% ipython --no-banner

In [1]: import numpy as np

In [2]: np.set_printoptions(precision=2, suppress=True, linewidth=120, floatmode="fixed")

In [3]: rd = lambda a: np.round(a, 2) + 0

In [4]: A = np.load("test13.npy")

In [5]: A
Out[5]: 
array([[ 3.00,  2.00,  1.00,  0.00,  0.00,  4.00,  4.00,  5.00,  0.00,  2.00,  5.00,  5.00],
       [ 3.00,  0.00,  2.00,  5.00,  1.00,  4.00,  2.00,  3.00,  3.00,  5.00,  3.00,  0.00],
       [ 0.00,  2.00, -3.00,  5.00,  4.00,  2.00,  5.00,  2.00,  1.00,  2.00,  5.00,  5.00],
       [ 0.00,  0.00,  0.00, -3.00, -1.00,  1.00,  3.00,  0.00,  0.00,  3.00,  3.00,  3.00],
       [ 0.00,  0.00,  0.00, -3.00,  1.00, -2.00,  0.00,  1.00, -3.00,  2.00,  0.00, -1.00],
       [ 0.00,  0.00,  0.00,  3.00,  1.00,  3.00, -3.00,  3.00, -3.00,  0.00, -3.00,  2.00],
       [ 0.00,  0.00,  0.00, -3.00,  0.00,  0.00,  1.00, -1.00,  3.00,  1.00,  1.00, -1.00],
       [ 0.00,  0.00,  0.00,  2.00, -1.00,  3.00,  2.00,  3.00, -2.00, -2.00, -2.00, -2.00],
       [ 0.00,  0.00,  0.00,  1.00, -1.00, -1.00, -2.00, -3.00, -3.00,  0.00,  2.00,  3.00],
       [ 0.00,  0.00,  0.00,  3.00,  3.00,  1.00, -3.00,  0.00, -3.00,  3.00,  3.00, -3.00],
       [ 0.00,  0.00,  0.00, -1.00,  1.00,  1.00, -3.00,  2.00, -2.00, -3.00, -1.00,  3.00],
       [ 0.00,  0.00,  0.00,  3.00, -3.00,  3.00,  1.00, -2.00,  0.00,  3.00, -1.00,  3.00]])

In [6]: A.reshape(-1, 2)
Out[6]: 
array([[ 3.00,  2.00],
       [ 1.00,  0.00],
       [ 0.00,  4.00],
       [ 4.00,  5.00],
       [ 0.00,  2.00],
       [ 5.00,  5.00],
       [ 3.00,  0.00],
       [ 2.00,  5.00],
       [ 1.00,  4.00],
       [ 2.00,  3.00],
       [ 3.00,  5.00],
       [ 3.00,  0.00],
       [ 0.00,  2.00],
       [-3.00,  5.00],
       [ 4.00,  2.00],
       [ 5.00,  2.00],
       [ 1.00,  2.00],
       [ 5.00,  5.00],
       [ 0.00,  0.00],
       [ 0.00, -3.00],
       [-1.00,  1.00],
       [ 3.00,  0.00],
       [ 0.00,  3.00],
       [ 3.00,  3.00],
       [ 0.00,  0.00],
       [ 0.00, -3.00],
       [ 1.00, -2.00],
       [ 0.00,  1.00],
       [-3.00,  2.00],
       [ 0.00, -1.00],
       [ 0.00,  0.00],
       [ 0.00,  3.00],
       [ 1.00,  3.00],
       [-3.00,  3.00],
       [-3.00,  0.00],
       [-3.00,  2.00],
       [ 0.00,  0.00],
       [ 0.00, -3.00],
       [ 0.00,  0.00],
       [ 1.00, -1.00],
       [ 3.00,  1.00],
       [ 1.00, -1.00],
       [ 0.00,  0.00],
       [ 0.00,  2.00],
       [-1.00,  3.00],
       [ 2.00,  3.00],
       [-2.00, -2.00],
       [-2.00, -2.00],
       [ 0.00,  0.00],
       [ 0.00,  1.00],
       [-1.00, -1.00],
       [-2.00, -3.00],
       [-3.00,  0.00],
       [ 2.00,  3.00],
       [ 0.00,  0.00],
       [ 0.00,  3.00],
       [ 3.00,  1.00],
       [-3.00,  0.00],
       [-3.00,  3.00],
       [ 3.00, -3.00],
       [ 0.00,  0.00],
       [ 0.00, -1.00],
       [ 1.00,  1.00],
       [-3.00,  2.00],
       [-2.00, -3.00],
       [-1.00,  3.00],
       [ 0.00,  0.00],
       [ 0.00,  3.00],
       [-3.00,  3.00],
       [ 1.00, -2.00],
       [ 0.00,  3.00],
       [-1.00,  3.00]])

In [7]: A.ravel(order="F")
Out[7]: 
array([ 3.00,  3.00,  0.00,  0.00,  0.00,  0.00,  0.00,  0.00,  0.00,  0.00,  0.00,  0.00,  2.00,  0.00,  2.00,  0.00,
        0.00,  0.00,  0.00,  0.00,  0.00,  0.00,  0.00,  0.00,  1.00,  2.00, -3.00,  0.00,  0.00,  0.00,  0.00,  0.00,
        0.00,  0.00,  0.00,  0.00,  0.00,  5.00,  5.00, -3.00, -3.00,  3.00, -3.00,  2.00,  1.00,  3.00, -1.00,  3.00,
        0.00,  1.00,  4.00, -1.00,  1.00,  1.00,  0.00, -1.00, -1.00,  3.00,  1.00, -3.00,  4.00,  4.00,  2.00,  1.00,
       -2.00,  3.00,  0.00,  3.00, -1.00,  1.00,  1.00,  3.00,  4.00,  2.00,  5.00,  3.00,  0.00, -3.00,  1.00,  2.00,
       -2.00, -3.00, -3.00,  1.00,  5.00,  3.00,  2.00,  0.00,  1.00,  3.00, -1.00,  3.00, -3.00,  0.00,  2.00, -2.00,
        0.00,  3.00,  1.00,  0.00, -3.00, -3.00,  3.00, -2.00, -3.00, -3.00, -2.00,  0.00,  2.00,  5.00,  2.00,  3.00,
        2.00,  0.00,  1.00, -2.00,  0.00,  3.00, -3.00,  3.00,  5.00,  3.00,  5.00,  3.00,  0.00, -3.00,  1.00, -2.00,
        2.00,  3.00, -1.00, -1.00,  5.00,  0.00,  5.00,  3.00, -1.00,  2.00, -1.00, -2.00,  3.00, -3.00,  3.00,  3.00])

In [8]: blk = A.reshape(12, 2, -1)

In [9]: np.einsum("ihd,jhd->hij", blk, blk).shape
Out[9]: (2, 12, 12)

In [10]: blk[:, 0]
Out[10]: 
array([[ 3.00,  2.00,  1.00,  0.00,  0.00,  4.00],
       [ 3.00,  0.00,  2.00,  5.00,  1.00,  4.00],
       [ 0.00,  2.00, -3.00,  5.00,  4.00,  2.00],
       [ 0.00,  0.00,  0.00, -3.00, -1.00,  1.00],
       [ 0.00,  0.00,  0.00, -3.00,  1.00, -2.00],
       [ 0.00,  0.00,  0.00,  3.00,  1.00,  3.00],
       [ 0.00,  0.00,  0.00, -3.00,  0.00,  0.00],
       [ 0.00,  0.00,  0.00,  2.00, -1.00,  3.00],
       [ 0.00,  0.00,  0.00,  1.00, -1.00, -1.00],
       [ 0.00,  0.00,  0.00,  3.00,  3.00,  1.00],
       [ 0.00,  0.00,  0.00, -1.00,  1.00,  1.00],
       [ 0.00,  0.00,  0.00,  3.00, -3.00,  3.00]])
